% ipython --no-banner

In [1]: import numpy as np

In [2]: from numpy import linalg as LA

In [3]: np.set_printoptions(precision=1, suppress=True, linewidth=140)

In [4]: def rnd(a):
   ...:     return np.round(a, 1) + 0
   ...: 

In [5]: mat = np.load("m.npy")

In [6]: print(mat)
[[ 0 -3  1 -2  2  5]
 [ 0  0 -2 -8  6  8]
 [ 0  0  0  7 -7 -5]
 [ 0  0  0  0  9  9]
 [ 0  0  0  0  0  1]
 [ 0  0  0  0  0  0]]

In [7]: print(LA.matrix_rank(mat, rtol=0.1))
4

In [8]: print(LA.cond(mat) > 100)
True

In [9]: print([round(float(x), 1) for x in LA.svd(mat, compute_uv=False)[:3]])
[20.7, 6.9, 3.8]

In [10]: print(mat @ mat)
[[  0   0   6  31 -43 -45]
 [  0   0   0 -14 -58 -56]
 [  0   0   0   0  63  56]
 [  0   0   0   0   0   9]
 [  0   0   0   0   0   0]
 [  0   0   0   0   0   0]]

In [11]: print(rnd(np.sort(LA.eigvals(mat))))
[0. 0. 0. 0. 0. 0.]

In [12]: try:
    ...:     LA.inv(mat)
    ...: except LA.LinAlgError as e:
    ...:     print(repr(e))
    ...: 
LinAlgError('Singular matrix')

In [13]: print(mat.shape)
(6, 6)

In [14]: print(np.unravel_index(np.abs(mat).argmax(), mat.shape))
(np.int64(3), np.int64(4))

In [15]: print(np.count_nonzero(mat))
15

In [16]: print(rnd(LA.norm(mat)))
22.3

In [17]: print(rnd(LA.svd(mat, compute_uv=False)))
[20.7  6.9  3.8  2.3  0.3  0. ]

In [18]: print(mat.sum(axis=1))
[ 3  4 -5 18  1  0]

In [19]: print(np.abs(mat).max())
9

In [20]: print(np.diff(mat, axis=0))
[[  0   3  -3  -6   4   3]
 [  0   0   2  15 -13 -13]
 [  0   0   0  -7  16  14]
 [  0   0   0   0  -9  -8]
 [  0   0   0   0   0  -1]]

In [21]: print(mat - mat[0])
[[  0   0   0   0   0   0]
 [  0   3  -3  -6   4   3]
 [  0   3  -1   9  -9 -10]
 [  0   3  -1   2   7   4]
 [  0   3  -1   2  -2  -4]
 [  0   3  -1   2  -2  -5]]

In [22]: print(mat.ravel(order="F"))
[ 0  0  0  0  0  0 -3  0  0  0  0  0  1 -2  0  0  0  0 -2 -8  7  0  0  0  2  6 -7  9  0  0  5  8 -5  9  1  0]

In [23]: print(mat.reshape(-1, 2))
[[ 0 -3]
 [ 1 -2]
 [ 2  5]
 [ 0  0]
 [-2 -8]
 [ 6  8]
 [ 0  0]
 [ 0  7]
 [-7 -5]
 [ 0  0]
 [ 0  0]
 [ 9  9]
 [ 0  0]
 [ 0  0]
 [ 0  1]
 [ 0  0]
 [ 0  0]
 [ 0  0]]

In [24]: T = mat.reshape(6, 2, -1)

In [25]: print(T[:, 0])
[[ 0 -3  1]
 [ 0  0 -2]
 [ 0  0  0]
 [ 0  0  0]
 [ 0  0  0]
 [ 0  0  0]]

In [26]: print(np.einsum("ihd,jhd->hij", T, T).shape)
(2, 6, 6)

In [27]: rng = np.random.default_rng(84)

In [28]: idx = rng.permutation(6)

In [29]: print(idx)
[0 5 2 4 3 1]

In [30]: out = mat[idx][:, idx]

In [31]: print(np.diag(out))
[0 0 0 0 0 0]

In [32]: data = 0.7 ** np.abs(np.subtract.outer(np.arange(6), np.arange(6)))

In [33]: print(rnd(data))
[[1.  0.7 0.5 0.3 0.2 0.2]
 [0.7 1.  0.7 0.5 0.3 0.2]
 [0.5 0.7 1.  0.7 0.5 0.3]
 [0.3 0.5 0.7 1.  0.7 0.5]
 [0.2 0.3 0.5 0.7 1.  0.7]
 [0.2 0.2 0.3 0.5 0.7 1. ]]

In [34]: x0 = np.ones(6)

In [35]: for _ in range(6):
    ...:     x0 = data @ x0
    ...:     x0 /= LA.norm(x0)
    ...:     print(round(x0 @ data @ x0, 1))
    ...: 
3.4
3.4
3.4
3.4
3.4
3.4

In [36]: print(rnd(LA.eigvalsh(data)[-1]))
3.4

In [37]: Lm = LA.cholesky(data)

In [38]: print(rnd(Lm @ Lm.T))
[[1.  0.7 0.5 0.3 0.2 0.2]
 [0.7 1.  0.7 0.5 0.3 0.2]
 [0.5 0.7 1.  0.7 0.5 0.3]
 [0.3 0.5 0.7 1.  0.7 0.5]
 [0.2 0.3 0.5 0.7 1.  0.7]
 [0.2 0.2 0.3 0.5 0.7 1. ]]

In [39]: print(LA.eigvalsh(data).min() > 0)
True

In [40]: evals, V = LA.eigh(data)

In [41]: x0 = np.array([3, -5, 1, 5, 2, -1])

In [42]: print(rnd(V * np.sqrt(evals) @ V.T))
[[0.9 0.3 0.2 0.1 0.1 0. ]
 [0.3 0.9 0.3 0.2 0.1 0.1]
 [0.2 0.3 0.8 0.3 0.2 0.1]
 [0.1 0.2 0.3 0.8 0.3 0.2]
 [0.1 0.1 0.2 0.3 0.9 0.3]
 [0.  0.1 0.1 0.2 0.3 0.9]]

In [43]: u = np.array([-1, 2, 2, -1, -2])

In [44]: W0 = u[np.abs(np.subtract.outer(np.arange(5), np.arange(5)))]

In [45]: print(W0)
[[-1  2  2 -1 -2]
 [ 2 -1  2  2 -1]
 [ 2  2 -1  2  2]
 [-1  2  2 -1  2]
 [-2 -1  2  2 -1]]

In [46]: def softmax(z):
    ...:     e = np.exp(z - z.max(axis=-1, keepdims=True))
    ...:     return e / e.sum(axis=-1, keepdims=True)
    ...: 

In [47]: print(rnd(softmax(W0).sum(axis=1)))
[1. 1. 1. 1. 1.]

In [48]: print(rnd(softmax(W0[0] + 2)))
[0.  0.5 0.5 0.  0. ]

In [49]: print(rnd(softmax(10 * W0[0])))
[0.  0.5 0.5 0.  0. ]

In [50]: scores = W0 @ W0.T / np.sqrt(5)

In [51]: print(rnd(softmax(scores)))
[[1. 0. 0. 0. 0.]
 [0. 1. 0. 0. 0.]
 [0. 0. 1. 0. 0.]
 [0. 0. 0. 1. 0.]
 [0. 0. 0. 0. 1.]]

In [52]: print(softmax(scores).round(6).argmax(axis=1))
[0 1 2 3 4]

In [53]: print(rnd(softmax(scores)[0] @ W0))
[-1.   2.   2.  -1.  -1.9]

In [54]: print(rnd(softmax(scores + np.triu(np.full(scores.shape, -np.inf), 1))))
[[1. 0. 0. 0. 0.]
 [0. 1. 0. 0. 0.]
 [0. 0. 1. 0. 0.]
 [0. 0. 0. 1. 0.]
 [0. 0. 0. 0. 1.]]

In [55]: print(W0.shape)
(5, 5)

In [56]: print(np.abs(W0).max())
2

In [57]: print(LA.matrix_rank(W0))
5

In [58]: np.zeros(5, 5)
---------------------------------------------------------------------------
TypeError                                 Traceback (most recent call last)
Cell In[58], line 1
----> 1 np.zeros(5, 5)

TypeError: Cannot interpret '5' as a data type

In [59]: print(rnd(LA.norm(W0)))
8.5

In [60]: A = np.load("a.npy")

In [61]: print(A)
[[-2. -3.  0.  0. -3.  0. -3.  0.  0. -3. -3.  0.  0.]
 [-3. -2.  0.  0. -3.  0. -3.  0.  0. -3. -3.  0.  0.]
 [ 0.  0. -2. -3.  0. -3.  0. -3. -3.  0.  0. -3. -3.]
 [ 0.  0. -3. -2.  0. -3.  0. -3. -3.  0.  0. -3. -3.]
 [-3. -3.  0.  0. -2.  0. -3.  0.  0. -3. -3.  0.  0.]
 [ 0.  0. -3. -3.  0. -2.  0. -3. -3.  0.  0. -3. -3.]
 [-3. -3.  0.  0. -3.  0. -2.  0.  0. -3. -3.  0.  0.]
 [ 0.  0. -3. -3.  0. -3.  0. -2. -3.  0.  0. -3. -3.]
 [ 0.  0. -3. -3.  0. -3.  0. -3. -2.  0.  0. -3. -3.]
 [-3. -3.  0.  0. -3.  0. -3.  0.  0. -2. -3.  0.  0.]
 [-3. -3.  0.  0. -3.  0. -3.  0.  0. -3. -2.  0.  0.]
 [ 0.  0. -3. -3.  0. -3.  0. -3. -3.  0.  0. -2. -3.]
 [ 0.  0. -3. -3.  0. -3.  0. -3. -3.  0.  0. -3. -2.]]

In [62]: print(np.flatnonzero(LA.matrix_power((A != 0) + (A.T != 0) + np.eye(13), 13)[6]))
[ 0  1  4  6  9 10]
